>>> import numpy as np
>>> np.set_printoptions(suppress=True, linewidth=200)
>>> def rd(a):
...     return np.round(a, 3) + 0
... 
>>> arr = np.loadtxt("data.csv", delimiter=",")
>>> arr
array([[ -0.7,   1.9,   0. ,   0.6,   0.4,  -6. ],
       [ -0.1,  -0.8,  -2.6,   0. ,   0.9,  28. ],
       [  0.5,   0.7,   0.2,   1.1,   1.7,  22. ],
       [ -0.6,   0.9,  -0.3,  -1.8,   1.6, -34. ],
       [  0.9,   0.2,   0.1,   0.7,  -1.3,  -4. ],
       [  1.5,  -1.4,   0. ,   0.3,  -1. ,  22. ],
       [ -0.2,   0.1,  -0.2,  -0.2,   1.1, -10. ],
       [ -0.5,   0. ,  -1.9,   0.2,   0. ,  12. ],
       [ -1.2,  -1.3,  -0.2,  -0.6,   0.1,  -8. ],
       [  1. ,   0.4,  -0.7,  -0.6,   0.7,   0. ],
       [ -1.3,   2. ,  -0.7,  -0.1,   0.2, -20. ],
       [  0.2,   1.9,  -0.3,   0.3,  -0.1, -14. ],
       [  1.1,  -0.1,  -1.3,  -0.6,  -0.1,  -6. ]])
>>> # column 5 dominates
>>> U, sig, Vt = np.linalg.svd(arr)
>>> rd(sig)
array([62.529,  4.318,  3.71 ,  2.868,  2.566,  0.806])
>>> B = U[:, :1] @ np.diag(sig[:1]) @ Vt[:1]
>>> rd(np.linalg.norm(arr - B, 2)), rd(sig[1])
(np.float64(4.318), np.float64(4.318))
>>> np.linalg.matrix_rank(B)
np.int64(1)
>>> rd(np.abs(arr - B).max())
np.float64(2.229)
>>> hat = arr @ np.linalg.solve(arr.T @ arr, arr.T)
>>> np.allclose(hat @ hat, hat)
True
>>> rd(hat @ arr[:, 4])
array([ 0.4,  0.9,  1.7,  1.6, -1.3, -1. ,  1.1,  0. ,  0.1,  0.7,  0.2, -0.1, -0.1])
>>> rd(np.trace(hat))
np.float64(6.0)
>>> q, vecs = np.linalg.qr(arr[:, :1])[0], np.linalg.qr(arr[:, 1:])[0]
>>> sig = np.linalg.svd(q.T @ vecs, compute_uv=False)
>>> (sig > 0.9).sum()
np.int64(0)
>>> rd(sig)
array([0.585])
>>> rd(np.linalg.norm(q @ q.T - vecs @ vecs.T, 2))
np.float64(1.0)
>>> rd(np.degrees(np.arccos(sig.clip(0, 1))))
array([54.227])
>>> x = np.array([2, 8, 2, 5, 2, 3])
>>> target = arr @ x
>>> rd(np.linalg.lstsq(arr, target)[0])
array([2., 8., 2., 5., 2., 3.])
>>> rd(np.linalg.pinv(arr) @ arr)
array([[1., 0., 0., 0., 0., 0.],
       [0., 1., 0., 0., 0., 0.],
       [0., 0., 1., 0., 0., 0.],
       [0., 0., 0., 1., 0., 0.],
       [0., 0., 0., 0., 1., 0.],
       [0., 0., 0., 0., 0., 1.]])
>>> rng = np.random.default_rng(59)
>>> target = target + 0.02 * rng.normal(size=13)
>>> rd(target)
array([  -0.42 ,   74.032,   81.938, -102.4  ,   -7.519,   57.288,  -28.802,   32.178,  -39.957,    2.205,  -48.08 ,  -25.689,  -22.378])
>>> coef, *_ = np.linalg.lstsq(arr, target)
>>> rd(np.linalg.norm(target - arr @ coef))
np.float64(0.067)
